$ ipython --no-banner

In [1]: import numpy as np

In [2]: import numpy.linalg as la

In [3]: np.set_printoptions(precision=2, suppress=True, linewidth=120, sign=" ")

In [4]: data = np.load("layer8.npy")

In [5]: print(data)
[[  0   0   0]
 [  6  11  13]
 [  5   6   9]
 [ 11   8  13]
 [  0   0   0]
 [  5   6   9]
 [  6  11  13]
 [  1   5   4]
 [  0   0   0]
 [  0   0   0]
 [  6   2   4]
 [  1   5   4]
 [  6  11  13]
 [  0   0   0]
 [  0   0   0]
 [  6   2   4]
 [  6   2   4]
 [  6   2   4]
 [  5   6   9]
 [  0   0   0]]

In [6]: x = np.array([1, 1, -1])

In [7]: print(la.norm(data @ x) <= la.norm(data, 2) * la.norm(x) + 1e-9)
True

In [8]: print(data @ x)
[ 0  4  2  6  0  2  4  2  0  0  4  2  4  0  0  4  4  4  2  0]

In [9]: print((data * x).sum(axis=1))
[ 0  4  2  6  0  2  4  2  0  0  4  2  4  0  0  4  4  4  2  0]

In [10]: print(data * x)
[[  0   0   0]
 [  6  11 -13]
 [  5   6  -9]
 [ 11   8 -13]
 [  0   0   0]
 [  5   6  -9]
 [  6  11 -13]
 [  1   5  -4]
 [  0   0   0]
 [  0   0   0]
 [  6   2  -4]
 [  1   5  -4]
 [  6  11 -13]
 [  0   0   0]
 [  0   0   0]
 [  6   2  -4]
 [  6   2  -4]
 [  6   2  -4]
 [  5   6  -9]
 [  0   0   0]]

In [11]: print(data @ (2 * x))
[  0   8   4  12   0   4   8   4   0   0   8   4   8   0   0   8   8   8   4   0]

In [12]: T = np.stack([data, 2 * data, data[::-1]])

In [13]: print(la.matrix_rank(T))
[ 3  3  3]

In [14]: gram = np.cov(data, rowvar=False)

In [15]: print(gram.shape)
(3, 3)

In [16]: print(la.eigvalsh(gram)[::-1])
[ 47.71   4.43   0.18]

In [17]: print(gram)
[[ 10.79   8.66  13.45]
 [  8.66  16.03  19.5 ]
 [ 13.45  19.5   25.5 ]]

In [18]: Ac = data - data.mean(axis=0)

In [19]: evecs = la.svd(Ac)[2][:2]

In [20]: B = Ac - Ac @ evecs.T @ evecs

In [21]: print(np.round(np.cov(Ac @ evecs.T, rowvar=False), 2) + 0)
[[ 47.71   0.  ]
 [  0.     4.43]]

In [22]: print(round(float(la.norm(B) / la.norm(Ac)), 2))
0.06

In [23]: print(la.norm(B, axis=1).round(6).argmax())
7

In [24]: m1 = np.load("case15.npy")

In [25]: print(m1)
[[-0.5  -0.64  0.5  -0.29]
 [ 0.39 -0.13  0.62  0.67]
 [-0.39 -0.4  -0.53  0.64]
 [-0.67  0.64  0.3   0.24]]

In [26]: x = np.array([-1, -4, -2, -5])

In [27]: print(np.round(la.norm(x), 2), round(float(la.norm(m1 @ x)), 2))
6.78 6.78

In [28]: print([p for p in range(1, 25) if np.allclose(la.matrix_power(m1, p), np.eye(4))])
[]

In [29]: print(np.round(la.det(m1), 2))
-1.0

In [30]: print(4 - la.matrix_rank(m1 - np.eye(4), tol=1e-8))
1

In [31]: print(np.abs(la.eigvals(m1)))
[ 1.  1.  1.  1.]

In [32]: print(np.sort(np.abs(np.degrees(np.angle(la.eigvals(m1))))))
[   0.    117.51  117.51  180.  ]
